% python3 -q
>>> import numpy as np
>>> import numpy.linalg as la
>>> np.set_printoptions(precision=3, suppress=True, linewidth=100)
>>> tidy = lambda a: np.round(a, 3) + 0
>>> A = np.load("test17.npy")
>>> A
array([[14.736, 13.676, 13.39 ],
       [13.798, 13.565, 16.297],
       [14.693, 14.496, 14.462],
       [15.284, 15.1  , 13.947],
       [14.953, 15.065, 14.215],
       [15.055, 13.342, 13.887],
       [17.49 , 14.812, 14.874],
       [16.788, 13.797, 15.211],
       [14.652, 14.933, 15.822],
       [15.436, 16.061, 15.344],
       [16.373, 14.695, 14.962],
       [13.912, 15.884, 15.568],
       [15.213, 15.027, 13.718],
       [14.709, 16.427, 14.088],
       [14.758, 15.535, 15.452]])
>>> O, V = la.qr(A[:, :1])[0], la.qr(A[:, 1:])[0]
>>> sv = la.svd(O.T @ V, compute_uv=False)
>>> tidy(sv)
array([0.997])
>>> tidy(np.degrees(np.arccos(sv.clip(0, 1))))
array([4.719])
>>> Ac = A - A.mean(axis=0)
>>> left, sv, Vh = la.svd(Ac, full_matrices=False)
>>> la.matrix_rank(Ac)
np.int64(3)
>>> (np.sign(left[:, 0]) == np.sign(left[0, 0])).astype(int)
array([1, 0, 0, 1, 0, 1, 1, 1, 0, 0, 1, 0, 1, 0, 0])
>>> tidy(np.abs(Vh[-1]))
array([0.214, 0.293, 0.932])
>>> Ac = (A - A.mean(axis=0)) / A.std(axis=0)
>>> np.argwhere(np.abs(Ac) > 2)
array([[6, 0]])
>>> Ac.std(axis=0)
array([1., 1., 1.])
>>> b = la.lstsq(np.delete(Ac, 1, axis=1), Ac[:, 1])[0]
>>> tidy(1 - np.var(Ac[:, 1] - np.delete(Ac, 1, axis=1) @ b))
np.float64(0.018)
>>> np.abs(b).argmax()
np.int64(0)
